>>> import numpy as np
>>> np.set_printoptions(precision=2, suppress=True, linewidth=200, sign=" ")
>>> mat = np.load("out18.npy")
>>> mat
array([[-4,  0,  0,  6],
       [ 0,  2,  2,  0],
       [ 0, -7, -4,  0],
       [ 0,  0,  0,  7]])
>>> gram = mat.T @ mat
>>> (mat @ mat.T).shape
(4, 4)
>>> np.diag(gram)
array([ 16,  53,  20,  85])
>>> np.trace(gram), (mat ** 2).sum()
(np.int64(174), np.int64(174))
>>> out = np.linalg.inv(mat)
>>> round(np.linalg.cond(mat), 2)
np.float64(13.65)
>>> np.linalg.det(mat) * out
array([[  42.,    0.,    0.,  -36.],
       [   0.,  112.,   56.,    0.],
       [  -0., -196.,  -56.,   -0.],
       [  -0.,   -0.,   -0.,  -24.]])
>>> np.round(np.linalg.det(mat) * np.linalg.det(out), 2)
np.float64(1.0)
>>> np.round(np.linalg.slogdet(mat)[0], 2)
np.float64(-1.0)
>>> (np.abs(out) > 1e-9).astype(int)
array([[ 1,  0,  0,  1],
       [ 0,  1,  1,  0],
       [ 0,  1,  1,  0],
       [ 0,  0,  0,  1]])
>>> np.linalg.inv(out)
array([[-4., -0., -0.,  6.],
       [ 0.,  2.,  2.,  0.],
       [-0., -7., -4., -0.],
       [ 0.,  0.,  0.,  7.]])
>>> np.poly(mat)
array([   1.,   -1.,  -28.,  -74., -168.])
>>> np.linalg.eigvals(mat)
array([-1.+2.24j, -1.-2.24j, -4.+0.j  ,  7.+0.j  ])
>>> round(np.linalg.det(mat.T), 2)
np.float64(-168.0)
>>> round(np.linalg.eigvals(mat).sum().real, 2)
np.float64(1.0)
>>> np.round(np.linalg.det(2 * mat), 2), np.round(np.linalg.det(mat), 2)
(np.float64(-2688.0), np.float64(-168.0))
>>> round(float(np.linalg.det(mat[::-1])), 2)
-168.0
>>> np.einsum("ij,ji->", mat, mat)
np.int64(57)
>>> np.einsum("ii->", mat)
np.int64(1)
